$ python3 -q
>>> import numpy as np
>>> np.set_printoptions(precision=2, suppress=True, linewidth=100)
>>> u = np.array([-1, 4, 1, -2, 5, 4, 5, -2, 0, -2])
>>> W0 = u[np.abs(np.subtract.outer(np.arange(10), np.arange(10)))]
>>> W0
array([[-1,  4,  1, -2,  5,  4,  5, -2,  0, -2],
       [ 4, -1,  4,  1, -2,  5,  4,  5, -2,  0],
       [ 1,  4, -1,  4,  1, -2,  5,  4,  5, -2],
       [-2,  1,  4, -1,  4,  1, -2,  5,  4,  5],
       [ 5, -2,  1,  4, -1,  4,  1, -2,  5,  4],
       [ 4,  5, -2,  1,  4, -1,  4,  1, -2,  5],
       [ 5,  4,  5, -2,  1,  4, -1,  4,  1, -2],
       [-2,  5,  4,  5, -2,  1,  4, -1,  4,  1],
       [ 0, -2,  5,  4,  5, -2,  1,  4, -1,  4],
       [-2,  0, -2,  5,  4,  5, -2,  1,  4, -1]])
>>> ev, evecs = np.linalg.eigh(W0)
>>> x0 = np.array([-2, 0, 0, 1, -1, 2, -3, -1, 0, 1])
>>> np.abs(W0).sum(axis=1).max(), np.round(np.abs(ev).max(), 2)
(np.int64(29), np.float64(17.8))
>>> x0 @ W0 @ x0
np.int64(23)
>>> cov = W0.T @ W0
>>> np.diag(cov)
array([ 96, 108, 109, 109, 109, 109, 109, 109, 108,  96])
>>> np.linalg.eigvalsh(cov)[::-1]
array([316.71, 151.73, 143.51, 129.04, 104.92,  78.94,  54.84,  50.7 ,  16.66,  14.95])
>>> np.linalg.svd(W0, compute_uv=False) ** 2
array([316.71, 151.73, 143.51, 129.04, 104.92,  78.94,  54.84,  50.7 ,  16.66,  14.95])
>>> np.allclose(cov, cov.T)
True
>>> np.linalg.matrix_rank(cov)
np.int64(10)
>>> x0 = np.array([-1, -2, 0, 0, -2, -2, -1, -1, 0, -1])
>>> y = W0 @ x0
>>> c, lr = np.zeros(10), 1 / np.linalg.norm(W0, 2) ** 2
>>> for i in range(40):
...     c -= lr * W0.T @ (W0 @ c - y)
...     if i % 10 == 0: print(i, round(np.linalg.norm(W0 @ c - y), 2))
... 
0 17.09
10 2.11
20 1.21
30 0.74
>>> np.round(np.linalg.cond(W0), 2)
np.float64(4.6)
>>> t3 = np.stack([W0, 3 * W0, W0[::-1]])
>>> np.linalg.norm(t3, axis=(1, 2))
array([32.59, 97.77, 32.59])
>>> t3.sum(axis=0)
array([[-6, 16,  2, -3, 24, 21, 18, -7,  4, -9],
       [16, -6, 21,  8, -3, 18, 17, 24, -9,  4],
       [ 2, 21,  0, 21,  2, -7, 24, 15, 24, -7],
       [-3,  8, 21, -6, 17,  8, -9, 24, 17, 18],
       [24, -3,  2, 17,  0, 15,  8, -7, 18, 21],
       [21, 18, -7,  8, 15,  0, 17,  2, -3, 24],
       [18, 17, 24, -9,  8, 17, -6, 21,  8, -3],
       [-7, 24, 15, 24, -7,  2, 21,  0, 21,  2],
       [ 4, -9, 24, 17, 18, -3,  8, 21, -6, 16],
       [-9,  4, -7, 18, 21, 24, -3,  2, 16, -6]])
>>> np.linalg.matrix_rank(t3)
array([10, 10, 10])
>>> try:
...     np.linalg.cholesky(W0)
... except np.linalg.LinAlgError as e:
...     print("failed:", e)
... 
failed: Matrix is not positive definite
>>> round(float(np.linalg.eigvalsh(W0).min()), 2)
-12.32
>>> arr = np.load("sample10.npy")
>>> arr
array([[ 5,  6,  7,  8,  9, 10, 11, 12, 13],
       [14, 15, 16, 17, 18, 19, 20, 21, 22],
       [23, 24, 25, 26, 27, 28, 29, 30, 31],
       [32, 33, 34, 35, 36, 37, 38, 39, 40],
       [41, 42, 43, 44, 45, 46, 47, 48, 49],
       [50, 51, 52, 53, 54, 55, 56, 57, 58],
       [59, 60, 61, 62, 63, 64, 65, 66, 67]])
>>> # null space of dimension 7
>>> def softmax(z):
...     e = np.exp(z - z.max(axis=-1, keepdims=True))
...     return e / e.sum(axis=-1, keepdims=True)
... 
>>> softmax(arr).sum(axis=1)
array([1., 1., 1., 1., 1., 1., 1.])
>>> np.round(softmax(arr[4]), 2) + 0
array([0.  , 0.  , 0.  , 0.  , 0.01, 0.03, 0.09, 0.23, 0.63])
>>> np.round(softmax(10 * arr[4]), 2) + 0
array([0., 0., 0., 0., 0., 0., 0., 0., 1.])
>>> att = arr @ arr.T / np.sqrt(9)
>>> softmax(att).round(6).argmax(axis=1)
array([6, 6, 6, 6, 6, 6, 6])
>>> np.round(softmax(att + np.triu(np.full(att.shape, -np.inf), 1)), 2) + 0
array([[1., 0., 0., 0., 0., 0., 0.],
       [0., 1., 0., 0., 0., 0., 0.],
       [0., 0., 1., 0., 0., 0., 0.],
       [0., 0., 0., 1., 0., 0., 0.],
       [0., 0., 0., 0., 1., 0., 0.],
       [0., 0., 0., 0., 0., 1., 0.],
       [0., 0., 0., 0., 0., 0., 1.]])
>>> rng = np.random.default_rng(31873)
>>> z = rng.permutation(10)
>>> z
array([6, 4, 1, 0, 8, 2, 3, 7, 5, 9])
>>> Y = W0[z][:, z]
>>> Y
array([[-1,  1,  4,  5,  1,  5, -2,  4,  4, -2],
       [ 1, -1, -2,  5,  5,  1,  4, -2,  4,  4],
       [ 4, -2, -1,  4, -2,  4,  1,  5,  5,  0],
       [ 5,  5,  4, -1,  0,  1, -2, -2,  4, -2],
       [ 1,  5, -2,  0, -1,  5,  4,  4, -2,  4],
       [ 5,  1,  4,  1,  5, -1,  4,  4, -2, -2],
       [-2,  4,  1, -2,  4,  4, -1,  5,  1,  5],
       [ 4, -2,  5, -2,  4,  4,  5, -1,  1,  1],
       [ 4,  4,  5,  4, -2, -2,  1,  1, -1,  5],
       [-2,  4,  0, -2,  4, -2,  5,  1,  5, -1]])
>>> A = np.array([[3, 3, 3, 3], [3, 6, 6, 6], [3, 6, 9, 9], [3, 6, 9, 12]])
>>> ev, evecs = np.linalg.eigvalsh(A)
Traceback (most recent call last):
  File "<python-input-42>", line 1, in <module>
    ev, evecs = np.linalg.eigvalsh(A)
    ^^^^^^^^^
ValueError: too many values to unpack (expected 2)
>>> ev, evecs = np.linalg.eigh(A)
>>> np.linalg.svd(A, compute_uv=False)
array([24.87,  3.  ,  1.28,  0.85])
>>> np.abs(evecs[:, -1]).round(6).argmax()
np.int64(3)
>>> np.abs(evecs[:, -1])
array([0.23, 0.43, 0.58, 0.66])
>>> np.linalg.eigvalsh(A @ A)
array([  0.72,   1.63,   9.  , 618.65])
>>> round(ev.sum(), 2), np.trace(A)
(np.float64(30.0), np.int64(30))
>>> (ev > 1e-8).sum(), (ev < -1e-8).sum()
(np.int64(4), np.int64(0))
>>> np.unique(ev.round(6) + 0, return_counts=True)[1]
array([1, 1, 1, 1])
>>> np.linalg.eigvalsh(A + -1 * np.eye(4))
array([-0.15,  0.28,  2.  , 23.87])
>>> x0 = np.array([-1, -3, -1, -2])
>>> A @ (2 * x0)
array([ -42,  -78,  -96, -108])
>>> (A @ x0).argmax()
np.int64(0)
>>> np.linalg.norm(A @ x0) <= np.linalg.norm(A, 2) * np.linalg.norm(x0) + 1e-9
np.True_
